% ipython --no-banner

In [1]: import numpy as np

In [2]: np.set_printoptions(precision=2, suppress=True, linewidth=200)

In [3]: rd = lambda a: np.round(a, 2) + 0

In [4]: mat = np.loadtxt("dump.csv", delimiter=",")

In [5]: print(rd(mat))
[[0.67 0.33 0.33]
 [0.33 0.17 0.17]
 [0.33 0.17 0.17]]

In [6]: print(np.abs(np.diag(np.linalg.qr(mat)[1])) > 1e-9)
[ True False False]

In [7]: print(rd(np.trace(np.linalg.pinv(mat) @ mat)))
1.0

In [8]: try:
   ...:     np.linalg.inv(mat)
   ...: except np.linalg.LinAlgError as e:
   ...:     print(e)
   ...: 
Singular matrix

In [9]: X = np.load("a.npy")

In [10]: print(X)
[[-2.23 -4.65  1.4  -0.61]
 [-0.05 -0.45  0.55 -0.29]
 [ 0.82 -0.2  -0.7   0.16]
 [-0.17  0.37  0.11  0.01]]

In [11]: left, sig, Vh = np.linalg.svd(X)

In [12]: V = Vh[:(sig > 1e-8).sum()]

In [13]: rng = np.random.default_rng(24)

In [14]: x0 = X[2] + 5 * X[3] + rng.integers(2) * np.eye(4)[0]

In [15]: print(rd(x0))
[-0.03  1.65 -0.15  0.21]

In [16]: print(np.linalg.matrix_rank(np.vstack([X, x0])))
3

In [17]: print(rd(V.T @ V))
[[ 0.97  0.01 -0.07 -0.15]
 [ 0.01  0.99  0.03  0.06]
 [-0.07  0.03  0.82 -0.38]
 [-0.15  0.06 -0.38  0.22]]

In [18]: print(rd(np.linalg.norm(x0 - V.T @ V @ x0)))
0.0

In [19]: z = rng.permutation(4)

In [20]: print(z)
[3 2 1 0]

In [21]: B = X[z][:, z]

In [22]: print(rd(np.linalg.det(B)), rd(np.linalg.det(X[z])))
0.0 0.0

In [23]: print(np.diag(B))
[ 0.01 -0.7  -0.45 -2.23]

In [24]: print(B)
[[ 0.01  0.11  0.37 -0.17]
 [ 0.16 -0.7  -0.2   0.82]
 [-0.29  0.55 -0.45 -0.05]
 [-0.61  1.4  -4.65 -2.23]]

In [25]: print(np.allclose(B, X))
False

In [26]: print(rd(np.sort(np.abs(np.linalg.eigvals(B)))))
[0.   0.93 0.93 3.15]
